$ ipython --no-banner

In [1]: import numpy as np

In [2]: np.set_printoptions(precision=2, suppress=True, linewidth=120)

In [3]: J = np.load("sample3.npy")

In [4]: print(J)
[[-2. -3.  0.  0.]
 [-3. -2.  0.  0.]
 [ 0.  0. -2. -3.]
 [ 0.  0. -3. -2.]]

In [5]: # 2 groups of indices that never mix

In [6]: evals, vecs = np.linalg.eig(J)

In [7]: print(evals)
[ 1. -5.  1. -5.]

In [8]: print(np.sort(np.linalg.eigvals(np.linalg.inv(J))))
[-0.2 -0.2  1.   1. ]

In [9]: print(np.sort(np.linalg.eigvals(J.T)))
[-5. -5.  1.  1.]

In [10]: print(round(np.prod(evals), 2))
25.0

In [11]: print(np.round(J @ vecs[:, 0] - evals[0] * vecs[:, 0], 2) + 0)
[0. 0. 0. 0.]

In [12]: other = J / np.linalg.norm(J, axis=1, keepdims=True)

In [13]: cov = other @ other.T

In [14]: print(np.degrees(np.arccos(np.clip(cov[2, 0], -1, 1))))
90.0

In [15]: print((cov - 2 * np.eye(4)).round(6).argmax(axis=1))
[1 0 3 2]

In [16]: F = np.load("w.npy")

In [17]: print(F)
[[-1.83  1.11  0.38]
 [-3.77  2.38  0.59]
 [-5.27  3.65  1.01]
 [-1.93  1.19  0.45]
 [-1.83  1.1   0.29]
 [ 5.47 -3.62 -1.04]
 [-1.83  1.19  0.46]
 [-3.7   2.49  0.57]
 [ 1.69 -0.93 -0.43]
 [ 0.17 -0.12  0.01]
 [-5.29  3.66  0.98]
 [ 3.47 -2.48 -0.55]]

In [18]: proj = F @ np.linalg.solve(F.T @ F, F.T)

In [19]: print(round(float(np.trace(proj)), 2))
3.0

In [20]: print(proj @ F[:, 0])
[-1.83 -3.77 -5.27 -1.93 -1.83  5.47 -1.83 -3.7   1.69  0.17 -5.29  3.47]

In [21]: Z = F[[9, 0]].astype(float)

In [22]: for _ in range(7):
    ...:     lab = np.linalg.norm(F[:, None] - Z, axis=-1).argmin(axis=1)
    ...:     Z = np.array([F[lab == j].mean(axis=0) for j in range(2)])
    ...: 

In [23]: print(lab)
[1 1 1 1 1 0 1 1 0 0 1 0]

In [24]: print(np.bincount(lab))
[4 8]

In [25]: Xs = F - F.mean(axis=0)

In [26]: Uu, sv, VT = np.linalg.svd(Xs, full_matrices=False)

In [27]: print(sv)
[13.59  0.37  0.23]

In [28]: print((np.sign(Uu[:, 0]) == np.sign(Uu[0, 0])).astype(int))
[1 1 1 1 1 0 1 1 0 0 1 0]

In [29]: feats = np.loadtxt("layer3.csv", delimiter=",")

In [30]: print(feats)
[[ -1.63   7.93  -4.92]
 [  1.58  -1.42  -7.82]
 [ -1.76  -4.89 -10.81]
 [  2.98   3.66 -32.51]
 [  0.73  -2.84  -9.06]
 [ -3.6   11.91   6.41]
 [ -5.59  12.73  -1.59]
 [-10.46  11.28 -18.23]
 [ -4.04  -4.09 -11.93]
 [ -0.92  -1.51  -0.99]
 [  6.75  -2.65 -14.61]
 [ -0.85  -5.04   5.85]
 [ -3.13   0.8   -1.55]
 [  0.18   3.3    5.67]
 [  5.81  12.65  13.63]
 [  5.84   5.96   7.92]
 [  1.53   6.3   17.2 ]
 [ -2.24   4.67 -19.74]
 [ 11.73   4.82   9.27]]

In [31]: Uu, sv, VT = np.linalg.svd(feats, full_matrices=False)

In [32]: print(np.round(Uu.T @ feats @ VT.T, 2) + 0)
[[56.68  0.    0.  ]
 [ 0.   29.85  0.  ]
 [ 0.    0.   20.02]]

In [33]: print(np.round(Uu.T @ Uu, 2) + 0)
[[1. 0. 0.]
 [0. 1. 0.]
 [0. 0. 1.]]

In [34]: print(np.round(VT @ VT.T, 2) + 0)
[[1. 0. 0.]
 [0. 1. 0.]
 [0. 0. 1.]]

In [35]: print(sv)
[56.68 29.85 20.02]

In [36]: print(np.abs(Uu[:, 0]).round(6).argmax())
3

In [37]: print(round(np.sqrt((sv ** 2).sum()), 2), np.round(np.linalg.norm(feats), 2))
67.12 67.12

In [38]: print(Uu.shape, sv.shape, VT.shape)
(19, 3) (3,) (3, 3)

In [39]: Xs = feats - feats.mean(axis=0)

In [40]: vecs = np.linalg.svd(Xs)[2][:1]

In [41]: other = Xs - Xs @ vecs.T @ vecs

In [42]: print(np.diag(vecs.T @ vecs))
[0.02 0.02 0.96]

In [43]: print(np.linalg.norm(other, axis=1).round(6).argmax())
7

In [44]: K = np.load("out6.npy")

In [45]: print(K)
[[0.5  0.07 0.21 0.21]
 [0.33 0.47 0.   0.2 ]
 [0.4  0.   0.47 0.13]
 [0.23 0.05 0.32 0.41]]

In [46]: print(np.linalg.matrix_power(K, 2))
[[0.41 0.08 0.28 0.24]
 [0.37 0.25 0.14 0.25]
 [0.42 0.03 0.35 0.2 ]
 [0.35 0.06 0.33 0.27]]

In [47]: print(K @ np.ones(4))
[1. 1. 1. 1.]

In [48]: print(K.sum(axis=1))
[1. 1. 1. 1.]

In [49]: p = np.eye(4)[2]

In [50]: for _ in range(4):
    ...:     p = p @ K
    ...:     print(p.round(2))
    ...: 
[0.4  0.   0.47 0.13]
[0.42 0.03 0.35 0.2 ]
[0.4  0.06 0.32 0.23]
[0.4  0.06 0.31 0.23]

In [51]: proj = np.triu(np.array([[2, -2, 4, -1], [5, -5, 5, -5], [5, 3, 0, -1], [5, -1, 0, 4]]), 1) + np.eye(4)

In [52]: other = proj @ K @ np.linalg.inv(proj)

In [53]: print(np.round(np.linalg.det(other), 2))
0.02

In [54]: print(np.linalg.matrix_rank(other))
4

In [55]: print(proj @ K - K @ proj)
[[ 0.71  0.02 -0.81  0.8 ]
 [ 0.86  0.44 -2.92  1.29]
 [-0.23  0.75 -1.92  0.46]
 [ 0.    0.45 -1.14  0.77]]

In [56]: print(np.poly(other))
[ 1.   -1.84  1.06 -0.24  0.02]

In [57]: print(round(float(np.trace(other)), 2), round(float(np.trace(K)), 2))
1.84 1.84

In [58]: x0 = np.array([-3, -2, -4])

In [59]: print(np.linalg.norm(feats @ x0) <= np.linalg.norm(feats, 2) * np.linalg.norm(x0) + 1e-9)
True

In [60]: print(np.sign((feats @ x0).round(6)))
[ 1.  1.  1.  1.  1. -1. -1.  1.  1.  1.  1. -1.  1. -1. -1. -1. -1.  1. -1.]

In [61]: print(feats @ np.eye(3)[0])
[ -1.63   1.58  -1.76   2.98   0.73  -3.6   -5.59 -10.46  -4.04  -0.92   6.75  -0.85  -3.13   0.18   5.81   5.84   1.53
  -2.24  11.73]

In [62]: r0 = np.array([3, 2])

In [63]: print(np.polyval(r0, K[1]))
[3.  3.4 2.  2.6]

In [64]: print(np.correlate(K[1], K[3], "full"))
[0.14 0.3  0.16 0.18 0.17 0.01 0.05]

In [65]: print(np.cross(K[1, :3], K[3, :3]))
[ 0.15 -0.11 -0.09]

In [66]: print(np.convolve(K[1], r0))
[1.   2.07 0.93 0.6  0.4 ]

In [67]: rng = np.random.default_rng(8271)

In [68]: lab = rng.permutation(4)

In [69]: print(lab)
[1 2 3 0]

In [70]: other = K[lab][:, lab]

In [71]: print(np.diag(other))
[0.47 0.47 0.41 0.5 ]

In [72]: print(other)
[[0.47 0.   0.2  0.33]
 [0.   0.47 0.13 0.4 ]
 [0.05 0.32 0.41 0.23]
 [0.07 0.21 0.21 0.5 ]]

In [73]: print(np.allclose(other, K))
False

In [74]: m1 = np.loadtxt("dump.csv", delimiter=",")

In [75]: print(m1)
[[ 0.89 -0.18 -0.25]
 [-0.18  0.69 -0.43]
 [-0.25 -0.43  0.41]]

In [76]: evals, vecs = np.linalg.eigh(m1)

In [77]: x0 = np.array([2, 2, 0])

In [78]: print(round(np.abs(m1).sum(axis=1).max(), 2), np.round(np.abs(evals).max(), 2))
1.32 1.0

In [79]: print(vecs * np.maximum(evals, 0) @ vecs.T)
[[ 0.89 -0.18 -0.25]
 [-0.18  0.69 -0.43]
 [-0.25 -0.43  0.41]]

In [80]: arr = np.load("test16.npy")

In [81]: print(arr)
[[ 0.62  0.95 -0.51]
 [-0.92 -0.61  0.04]
 [ 0.94  0.85 -0.22]
 [-0.59 -0.09 -0.06]
 [ 0.12 -0.23  0.1 ]
 [-0.38 -0.67  0.24]
 [ 0.92  0.3   0.1 ]
 [-0.24 -0.56  0.2 ]
 [-0.62 -0.45  0.08]
 [ 0.24  0.86 -0.41]
 [ 0.85  0.79 -0.22]
 [ 0.86  0.95 -0.45]]

In [82]: proj = arr @ np.linalg.solve(arr.T @ arr, arr.T)

In [83]: print(proj @ arr[:, 1])
[ 0.95 -0.61  0.85 -0.09 -0.23 -0.67  0.3  -0.56 -0.45  0.86  0.79  0.95]

In [84]: print(round(float(np.trace(proj)), 2))
3.0

In [85]: print(np.allclose(proj @ proj, proj))
True

In [86]: M = np.loadtxt("data.csv", delimiter=",")

In [87]: print(M)
[[ 0.  0. -2.  0.]
 [ 0.  0.  6.  0.]
 [ 0.  0.  4.  0.]
 [ 0.  0.  6.  0.]]

In [88]: def softmax(z):
    ...:     e = np.exp(z - z.max(axis=-1, keepdims=True))
    ...:     return e / e.sum(axis=-1, keepdims=True)
    ...: 

In [89]: print(softmax(F[0]))
[0.03 0.65 0.31]

In [90]: print(softmax(F).sum(axis=1))
[1. 1. 1. 1. 1. 1. 1. 1. 1. 1. 1. 1.]

In [91]: print(softmax(F[0] + 4))
[0.03 0.65 0.31]

In [92]: print(np.round(softmax(10 * F[0]), 2) + 0)
[0. 1. 0.]

In [93]: scores = F @ F.T / np.sqrt(3)

In [94]: print(np.round(softmax(scores + np.triu(np.full(scores.shape, -np.inf), 1)), 2) + 0)
[[1.   0.   0.   0.   0.   0.   0.   0.   0.   0.   0.   0.  ]
 [0.   1.   0.   0.   0.   0.   0.   0.   0.   0.   0.   0.  ]
 [0.   0.   1.   0.   0.   0.   0.   0.   0.   0.   0.   0.  ]
 [0.   0.07 0.93 0.   0.   0.   0.   0.   0.   0.   0.   0.  ]
 [0.   0.08 0.91 0.01 0.   0.   0.   0.   0.   0.   0.   0.  ]
 [0.   0.   0.   0.   0.   1.   0.   0.   0.   0.   0.   0.  ]
 [0.   0.07 0.91 0.   0.   0.   0.   0.   0.   0.   0.   0.  ]
 [0.   0.01 0.99 0.   0.   0.   0.   0.01 0.   0.   0.   0.  ]
 [0.   0.   0.   0.   0.   0.99 0.   0.   0.01 0.   0.   0.  ]
 [0.08 0.06 0.05 0.08 0.08 0.24 0.08 0.06 0.14 0.11 0.   0.  ]
 [0.   0.   0.48 0.   0.   0.   0.   0.   0.   0.   0.52 0.  ]
 [0.   0.   0.   0.   0.   1.   0.   0.   0.   0.   0.   0.  ]]

In [95]: print(np.round(softmax(scores), 2) + 0)
[[0.   0.04 0.45 0.   0.   0.   0.   0.04 0.   0.   0.46 0.  ]
 [0.   0.   0.49 0.   0.   0.   0.   0.   0.   0.   0.51 0.  ]
 [0.   0.   0.48 0.   0.   0.   0.   0.   0.   0.   0.52 0.  ]
 [0.   0.03 0.46 0.   0.   0.   0.   0.03 0.   0.   0.47 0.  ]
 [0.   0.04 0.45 0.   0.   0.   0.   0.04 0.   0.   0.46 0.  ]
 [0.   0.   0.   0.   0.   1.   0.   0.   0.   0.   0.   0.  ]
 [0.   0.03 0.46 0.   0.   0.   0.   0.03 0.   0.   0.47 0.  ]
 [0.   0.   0.49 0.   0.   0.   0.   0.   0.   0.   0.51 0.  ]
 [0.   0.   0.   0.   0.   0.93 0.   0.   0.   0.   0.   0.06]
 [0.07 0.05 0.04 0.07 0.07 0.19 0.07 0.05 0.11 0.09 0.04 0.15]
 [0.   0.   0.48 0.   0.   0.   0.   0.   0.   0.   0.52 0.  ]
 [0.   0.   0.   0.   0.   1.   0.   0.   0.   0.   0.   0.  ]]

In [96]: print(softmax(scores).round(6).argmax(axis=1))
[10 10 10 10 10  5 10 10  5  5 10  5]

In [97]: print(softmax(scores)[0] @ F)
[-5.13  3.54  0.96]
